$ ipython --no-banner

In [1]: import numpy as np

In [2]: import numpy.linalg as la

In [3]: np.set_printoptions(precision=3, suppress=True, linewidth=100)

In [4]: def rnd(a):
   ...:     return np.round(a, 3) + 0
   ...: 

In [5]: r0 = np.array([1, -3, -3, 2, -3, -3, 1, 0, 2])

In [6]: mat = r0[np.abs(np.subtract.outer(np.arange(9), np.arange(9)))]

In [7]: mat
Out[7]: 
array([[ 1, -3, -3,  2, -3, -3,  1,  0,  2],
       [-3,  1, -3, -3,  2, -3, -3,  1,  0],
       [-3, -3,  1, -3, -3,  2, -3, -3,  1],
       [ 2, -3, -3,  1, -3, -3,  2, -3, -3],
       [-3,  2, -3, -3,  1, -3, -3,  2, -3],
       [-3, -3,  2, -3, -3,  1, -3, -3,  2],
       [ 1, -3, -3,  2, -3, -3,  1, -3, -3],
       [ 0,  1, -3, -3,  2, -3, -3,  1, -3],
       [ 2,  0,  1, -3, -3,  2, -3, -3,  1]])

In [8]: # symmetric, so the eigenvalues are real

In [9]: vals, evecs = la.eigh(mat)

In [10]: rnd(vals.sum()), np.trace(mat)
Out[10]: (np.float64(9.0), np.int64(9))

In [11]: rnd(vals)
Out[11]: array([-11.802,  -5.527,  -1.861,  -1.031,  -0.963,   1.243,   4.056,  12.247,  12.638])

In [12]: rnd(evecs.T @ evecs)
Out[12]: 
array([[1., 0., 0., 0., 0., 0., 0., 0., 0.],
       [0., 1., 0., 0., 0., 0., 0., 0., 0.],
       [0., 0., 1., 0., 0., 0., 0., 0., 0.],
       [0., 0., 0., 1., 0., 0., 0., 0., 0.],
       [0., 0., 0., 0., 1., 0., 0., 0., 0.],
       [0., 0., 0., 0., 0., 1., 0., 0., 0.],
       [0., 0., 0., 0., 0., 0., 1., 0., 0.],
       [0., 0., 0., 0., 0., 0., 0., 1., 0.],
       [0., 0., 0., 0., 0., 0., 0., 0., 1.]])

In [13]: (vals > 1e-8).sum(), (vals < -1e-8).sum()
Out[13]: (np.int64(4), np.int64(5))

In [14]: vec = np.array([-1, 2, 3, -1, -1, 3, -1, 3, 1])

In [15]: y = mat @ vec

In [16]: y
Out[16]: array([-23,  -6,   7, -38,  -3,   8, -37, -12,   8])

In [17]: rnd(la.solve(mat, mat[:, 1]))
Out[17]: array([0., 1., 0., 0., 0., 0., 0., 0., 0.])

In [18]: rnd(la.solve(mat.T, mat[1]))
Out[18]: array([0., 1., 0., 0., 0., 0., 0., 0., 0.])

In [19]: rnd(la.solve(mat, y + mat[:, 7]))
Out[19]: array([-1.,  2.,  3., -1., -1.,  3., -1.,  4.,  1.])

In [20]: rnd(la.solve(mat, 3 * y))
Out[20]: array([-3.,  6.,  9., -3., -3.,  9., -3.,  9.,  3.])

In [21]: Q, R = la.qr(mat)

In [22]: rnd(Q @ R)
Out[22]: 
array([[ 1., -3., -3.,  2., -3., -3.,  1.,  0.,  2.],
       [-3.,  1., -3., -3.,  2., -3., -3.,  1.,  0.],
       [-3., -3.,  1., -3., -3.,  2., -3., -3.,  1.],
       [ 2., -3., -3.,  1., -3., -3.,  2., -3., -3.],
       [-3.,  2., -3., -3.,  1., -3., -3.,  2., -3.],
       [-3., -3.,  2., -3., -3.,  1., -3., -3.,  2.],
       [ 1., -3., -3.,  2., -3., -3.,  1., -3., -3.],
       [ 0.,  1., -3., -3.,  2., -3., -3.,  1., -3.],
       [ 2.,  0.,  1., -3., -3.,  2., -3., -3.,  1.]])

In [23]: rnd(Q.T @ Q)
Out[23]: 
array([[1., 0., 0., 0., 0., 0., 0., 0., 0.],
       [0., 1., 0., 0., 0., 0., 0., 0., 0.],
       [0., 0., 1., 0., 0., 0., 0., 0., 0.],
       [0., 0., 0., 1., 0., 0., 0., 0., 0.],
       [0., 0., 0., 0., 1., 0., 0., 0., 0.],
       [0., 0., 0., 0., 0., 1., 0., 0., 0.],
       [0., 0., 0., 0., 0., 0., 1., 0., 0.],
       [0., 0., 0., 0., 0., 0., 0., 1., 0.],
       [0., 0., 0., 0., 0., 0., 0., 0., 1.]])

In [24]: rnd(abs(R[0, 0])), rnd(la.norm(mat[:, 0]))
Out[24]: (np.float64(6.782), np.float64(6.782))

In [25]: Q.shape, R.shape
Out[25]: ((9, 9), (9, 9))

In [26]: A2 = mat / la.norm(mat, axis=1, keepdims=True)

In [27]: cov = A2 @ A2.T

In [28]: np.argwhere(np.triu(np.abs(cov) > 0.95, 1))
Out[28]: 
array([[2, 5],
       [3, 6]])

In [29]: (np.abs(cov) > 0.9).astype(int)
Out[29]: 
array([[1, 0, 0, 0, 0, 0, 0, 0, 0],
       [0, 1, 0, 0, 0, 0, 0, 0, 0],
       [0, 0, 1, 0, 0, 1, 0, 0, 0],
       [0, 0, 0, 1, 0, 0, 1, 0, 0],
       [0, 0, 0, 0, 1, 0, 0, 0, 0],
       [0, 0, 1, 0, 0, 1, 0, 0, 0],
       [0, 0, 0, 1, 0, 0, 1, 0, 0],
       [0, 0, 0, 0, 0, 0, 0, 1, 0],
       [0, 0, 0, 0, 0, 0, 0, 0, 1]])

In [30]: T = np.stack([mat, 2 * mat, mat[::-1]])

In [31]: T.sum(axis=0)
Out[31]: 
array([[  5,  -9,  -8,   3, -12,  -7,   0,  -3,   7],
       [ -9,   4, -12, -12,   8, -12, -12,   4,  -3],
       [ -8, -12,   0,  -7, -12,   3,  -8, -12,   0],
       [  3, -12,  -7,   0, -12,  -8,   3, -12,  -7],
       [-12,   8, -12, -12,   4, -12, -12,   8, -12],
       [ -7, -12,   3,  -8, -12,   0,  -7, -12,   3],
       [  0, -12,  -8,   3, -12,  -7,   0, -12,  -8],
       [ -3,   4, -12, -12,   8, -12, -12,   4,  -9],
       [  7,  -3,   0,  -7, -12,   3,  -8,  -9,   5]])

In [32]: la.matrix_rank(T.reshape(3, -1))
Out[32]: np.int64(2)

In [33]: la.matrix_rank(T)
Out[33]: array([9, 9, 9])

In [34]: T.shape
Out[34]: (3, 9, 9)

In [35]: A2 = np.array([[0, 4], [5, 0]])

In [36]: basis = np.array([[6, 5], [0, 1]])

In [37]: arr = np.kron(A2, basis)

In [38]: arr
Out[38]: 
array([[ 0,  0, 24, 20],
       [ 0,  0,  0,  4],
       [30, 25,  0,  0],
       [ 0,  5,  0,  0]])

In [39]: r0 = np.array([-2, -2, -1])

In [40]: np.array([np.convolve(row, r0, "same") for row in arr])
Out[40]: 
array([[   0,  -48,  -88,  -64],
       [   0,    0,   -8,   -8],
       [-110,  -80,  -25,    0],
       [ -10,  -10,   -5,    0]])

In [41]: np.cross(arr[0, :3], arr[2, :3])
Out[41]: array([-600,  720,    0])

In [42]: np.polyval(r0, arr[0])
Out[42]: array([   -1,    -1, -1201,  -841])

In [43]: np.correlate(arr[0], arr[2], "full")
Out[43]: array([   0,    0,    0,    0,  600, 1220,  600])

In [44]: A2 = np.array([[0, 2], [0, 2], [3, 1], [3, 0], [3, 2], [0, 2]])

In [45]: basis = np.array([[4, -5, 4, -4, 1], [1, -4, -4, 2, 1]])

In [46]: A = A2 @ basis

In [47]: A
Out[47]: 
array([[  2,  -8,  -8,   4,   2],
       [  2,  -8,  -8,   4,   2],
       [ 13, -19,   8, -10,   4],
       [ 12, -15,  12, -12,   3],
       [ 14, -23,   4,  -8,   5],
       [  2,  -8,  -8,   4,   2]])

In [48]: left, sigma, VT = la.svd(A)

In [49]: evecs = VT[:(sigma > 1e-8).sum()]

In [50]: rng = np.random.default_rng(33620)

In [51]: vec = A[0] + 3 * A[1] + rng.integers(2) * np.eye(5)[1]

In [52]: vec
Out[52]: array([  8., -31., -32.,  16.,   8.])

In [53]: np.allclose(evecs.T @ evecs @ vec, vec)
Out[53]: False

In [54]: rnd(np.diag(evecs.T @ evecs))
Out[54]: array([0.24 , 0.745, 0.649, 0.327, 0.039])

In [55]: r = la.matrix_rank(A)

In [56]: r
Out[56]: np.int64(2)

In [57]: null = la.svd(A)[2][r:].T

In [58]: np.allclose(A @ null, 0)
Out[58]: True

In [59]: la.matrix_rank(A.T @ A), la.matrix_rank(A @ A.T)
Out[59]: (np.int64(2), np.int64(2))

In [60]: [int(la.matrix_rank(np.delete(A, i, axis=0))) for i in range(6)]
Out[60]: [2, 2, 2, 2, 2, 2]

In [61]: [int(la.matrix_rank(A[:, :j + 1])) for j in range(5)]
Out[61]: [1, 2, 2, 2, 2]

In [62]: null.shape
Out[62]: (5, 3)

In [63]: rnd(np.trace(la.pinv(A) @ A))
Out[63]: np.float64(2.0)

In [64]: r0 = np.array([1, 4, 2])

In [65]: np.polyval(r0, A[2])
Out[65]: array([223, 287,  98,  62,  34])

In [66]: np.correlate(A[2], A[5], "full")
Out[66]: array([  26,   14, -164,   60,   82,   -6,   64,  -52,    8])

In [67]: np.array([np.convolve(row, r0, "same") for row in A])
Out[67]: 
array([[  0, -36, -44,   2,  16],
       [  0, -36, -44,   2,  16],
       [ 33, -42, -16, -20,  -4],
       [ 33, -24,   6, -21, -12],
       [ 33, -60, -38, -19,   4],
       [  0, -36, -44,   2,  16]])

In [68]: np.convolve(A[2], r0)
Out[68]: array([ 13,  33, -42, -16, -20,  -4,   8])

In [69]: rnd(la.norm(A, 2) / la.norm(A))
Out[69]: np.float64(0.903)

In [70]: np.argsort(-la.norm(A, axis=0).round(6), kind="stable")[:3]
Out[70]: array([1, 0, 2])

In [71]: X = np.tril(np.array([[2, 1, 3, 2, -1, -2, -2, -2],
    ...:     [2, 3, -1, 2, -1, -1, 2, 3],
    ...:     [-2, 1, -3, 0, -3, 1, -2, -3],
    ...:     [-3, 0, 2, -3, -1, -1, -3, 1],
    ...:     [-1, -1, 1, 2, 2, -2, -3, 1],
    ...:     [-1, 0, 1, -1, -2, 2, -1, -2],
    ...:     [3, 2, 2, 3, -1, -1, 3, 2],
    ...:     [-2, 0, 2, -3, 0, -1, -2, -2]]), -1) + np.eye(8, dtype=int)

In [72]: X
Out[72]: 
array([[ 1,  0,  0,  0,  0,  0,  0,  0],
       [ 2,  1,  0,  0,  0,  0,  0,  0],
       [-2,  1,  1,  0,  0,  0,  0,  0],
       [-3,  0,  2,  1,  0,  0,  0,  0],
       [-1, -1,  1,  2,  1,  0,  0,  0],
       [-1,  0,  1, -1, -2,  1,  0,  0],
       [ 3,  2,  2,  3, -1, -1,  1,  0],
       [-2,  0,  2, -3,  0, -1, -2,  1]])

In [73]: W1 = np.array([[1, 2, 0, 3],
    ...:     [0, 0, 1, -2],
    ...:     [0, -1, -2, -3],
    ...:     [-1, -2, -3, -3],
    ...:     [-3, -2, -2, -2],
    ...:     [-3, 0, -2, 1],
    ...:     [-2, -2, -1, -2],
    ...:     [-1, 3, 2, 1]])

In [74]: beta = np.array([-2, -5, -1, 0])

In [75]: hid = np.maximum(X @ W1 + beta, 0)

In [76]: hid
Out[76]: 
array([[ 0,  0,  0,  3],
       [ 0,  0,  0,  4],
       [ 0,  0,  0,  0],
       [ 0,  0,  0,  0],
       [ 0,  0,  0,  0],
       [ 1,  0,  2,  2],
       [ 2,  0,  0,  0],
       [ 5,  2, 10,  1]])

In [77]: basis = np.array([[-1, -3, -1], [3, 2, -3], [1, 0, 0], [2, 1, 2]])

In [78]: (hid @ basis).round(6).argmax(axis=1)
Out[78]: array([0, 0, 0, 0, 0, 0, 0, 0])

In [79]: labels = rng.permutation(8)

In [80]: labels
Out[80]: array([1, 6, 7, 5, 0, 4, 3, 2])

In [81]: A2 = X[labels][:, labels]

In [82]: np.diag(A2)
Out[82]: array([1, 1, 1, 1, 1, 1, 1, 1])

In [83]: np.allclose(A2, X)
Out[83]: False

In [84]: np.trace(A2)
Out[84]: np.int64(8)

In [85]: Q, R = la.qr(X)

In [86]: Q.shape, R.shape
Out[86]: ((8, 8), (8, 8))

In [87]: np.allclose(R.T @ R, X.T @ X)
Out[87]: True

In [88]: rnd(Q @ R)
Out[88]: 
array([[ 1.,  0.,  0.,  0.,  0.,  0.,  0.,  0.],
       [ 2.,  1.,  0.,  0.,  0.,  0.,  0.,  0.],
       [-2.,  1.,  1.,  0.,  0.,  0.,  0.,  0.],
       [-3.,  0.,  2.,  1.,  0.,  0.,  0.,  0.],
       [-1., -1.,  1.,  2.,  1.,  0.,  0.,  0.],
       [-1.,  0.,  1., -1., -2.,  1.,  0.,  0.],
       [ 3.,  2.,  2.,  3., -1., -1.,  1.,  0.],
       [-2.,  0.,  2., -3.,  0., -1., -2.,  1.]])

In [89]: rnd(abs(R[0, 0])), rnd(la.norm(X[:, 0]))
Out[89]: (np.float64(5.745), np.float64(5.745))

In [90]: vec = np.array([-1, -5, 5, -5, -1, -7, -3, 6])

In [91]: h = np.maximum(X @ vec, 0)

In [92]: rnd(np.tanh(X @ vec))
Out[92]: array([-0.762, -1.   ,  0.964,  1.   ,  0.   ,  1.   , -1.   ,  1.   ])

In [93]: np.flatnonzero(h > 1e-9)
Out[93]: array([2, 3, 5, 7])

In [94]: X @ X
Out[94]: 
array([[  1,   0,   0,   0,   0,   0,   0,   0],
       [  4,   1,   0,   0,   0,   0,   0,   0],
       [ -2,   2,   1,   0,   0,   0,   0,   0],
       [-10,   2,   4,   1,   0,   0,   0,   0],
       [-12,  -1,   6,   4,   1,   0,   0,   0],
       [  1,   3,  -2,  -6,  -4,   1,   0,   0],
       [ -1,   7,   8,   5,   0,  -2,   1,   0],
       [ -4,  -2,  -7, -11,   4,   0,  -4,   1]])

In [95]: la.matrix_rank(X - X[0, 0] * np.eye(8))
Out[95]: np.int64(7)

In [96]: np.prod(np.diag(X)), rnd(la.det(X))
Out[96]: (np.int64(1), np.float64(1.0))

In [97]: E = np.loadtxt("data.csv", delimiter=",")

In [98]: E
Out[98]: 
array([[ 0.565, -0.294,  0.   , -0.703,  1.7  , -2.566],
       [-0.4  ,  0.2  ,  0.5  ,  0.2  , -0.6  , -1.6  ],
       [-0.6  , -1.4  , -0.1  , -0.5  , -1.6  , -0.4  ],
       [ 0.4  , -0.6  , -0.7  , -0.1  , -0.6  , -1.5  ],
       [ 0.5  ,  0.8  , -0.9  , -1.4  ,  1.2  ,  1.6  ],
       [ 0.3  , -0.4  ,  0.5  , -0.2  , -0.4  ,  0.9  ],
       [-0.6  ,  1.1  , -0.1  ,  0.7  , -0.8  ,  0.4  ],
       [-0.2  , -1.1  ,  0.   , -0.6  ,  1.1  , -0.8  ],
       [ 0.7  , -0.3  , -0.3  , -0.7  ,  1.4  , -2.1  ],
       [-1.5  , -0.5  ,  0.5  ,  0.4  ,  1.1  ,  1.   ],
       [-0.7  , -1.4  , -0.9  , -1.4  ,  0.1  ,  0.1  ],
       [-0.5  ,  1.7  ,  1.1  , -1.6  , -1.4  , -0.5  ],
       [ 0.   ,  0.2  ,  0.4  ,  1.7  , -0.5  ,  0.4  ]])

In [99]: vec = np.array([1, -8, -6, -2, 2, -8])

In [100]: y = E @ vec

In [101]: rnd(la.lstsq(E, y)[0])
Out[101]: array([ 1., -8., -6., -2.,  2., -8.])

In [102]: rnd(y)
Out[102]: 
array([ 28.251,   6.2  ,  12.2  ,  20.4  ,  -8.1  ,  -7.1  , -15.   ,  18.4  ,  25.9  ,  -7.1  ,
        18.1  , -16.3  , -11.6  ])

In [103]: y = y + 0.3 * rng.normal(size=13)

In [104]: rnd(y)
Out[104]: 
array([ 27.897,   5.684,  12.332,  20.229,  -7.959,  -7.267, -14.903,  18.487,  25.983,  -7.018,
        18.367, -16.415, -11.977])

In [105]: beta, *_ = la.lstsq(E, y)

In [106]: rnd(la.norm(y - E @ beta))
Out[106]: np.float64(0.554)
